$ ipython --no-banner

In [1]: import numpy as np

In [2]: from numpy import linalg as LA

In [3]: np.set_printoptions(precision=3, suppress=True, linewidth=100)

In [4]: def rnd(a):
   ...:     return np.round(a, 3) + 0
   ...: 

In [5]: X = np.load("dump.npy")

In [6]: X
Out[6]: 
array([[ -0.995,  23.229, -16.165],
       [  3.05 ,   6.809,  -4.431],
       [  2.889,   4.215,  -2.37 ],
       [  2.875,   4.144,  -2.313],
       [  1.911,   1.832,  -0.514],
       [  1.794,   1.68 ,  -0.411],
       [  0.094,   0.091,   0.028],
       [  0.054,   0.053,   0.017],
       [ -0.385,  -0.463,  -0.204],
       [ -0.564,  -3.166,  -1.629],
       [ -0.286,  -4.066,  -2.011],
       [ -0.276,  -4.094,  -2.022],
       [ -0.083,  -4.609,  -2.22 ],
       [  3.119, -10.893,  -3.929],
       [  4.777, -13.685,  -4.427],
       [  5.638, -15.09 ,  -4.638],
       [  9.129, -20.607,  -5.276]])

In [7]: Y = np.c_[X[:, :1] @ np.array([[2]]), np.array([-2, 1, 1, 1, 2, -1, -2, 2, -1, -2, 2, 1, -2, -2, -2, -1, 0])]

In [8]: Y
Out[8]: 
array([[-1.99 , -2.   ],
       [ 6.1  ,  1.   ],
       [ 5.778,  1.   ],
       [ 5.75 ,  1.   ],
       [ 3.822,  2.   ],
       [ 3.588, -1.   ],
       [ 0.188, -2.   ],
       [ 0.108,  2.   ],
       [-0.77 , -1.   ],
       [-1.128, -2.   ],
       [-0.572,  2.   ],
       [-0.552,  1.   ],
       [-0.166, -2.   ],
       [ 6.238, -2.   ],
       [ 9.554, -2.   ],
       [11.276, -1.   ],
       [18.258,  0.   ]])

In [9]: rnd(LA.lstsq(X, Y[:, 0])[0])
Out[9]: array([2., 0., 0.])

In [10]: LA.matrix_rank(Y)
Out[10]: np.int64(2)
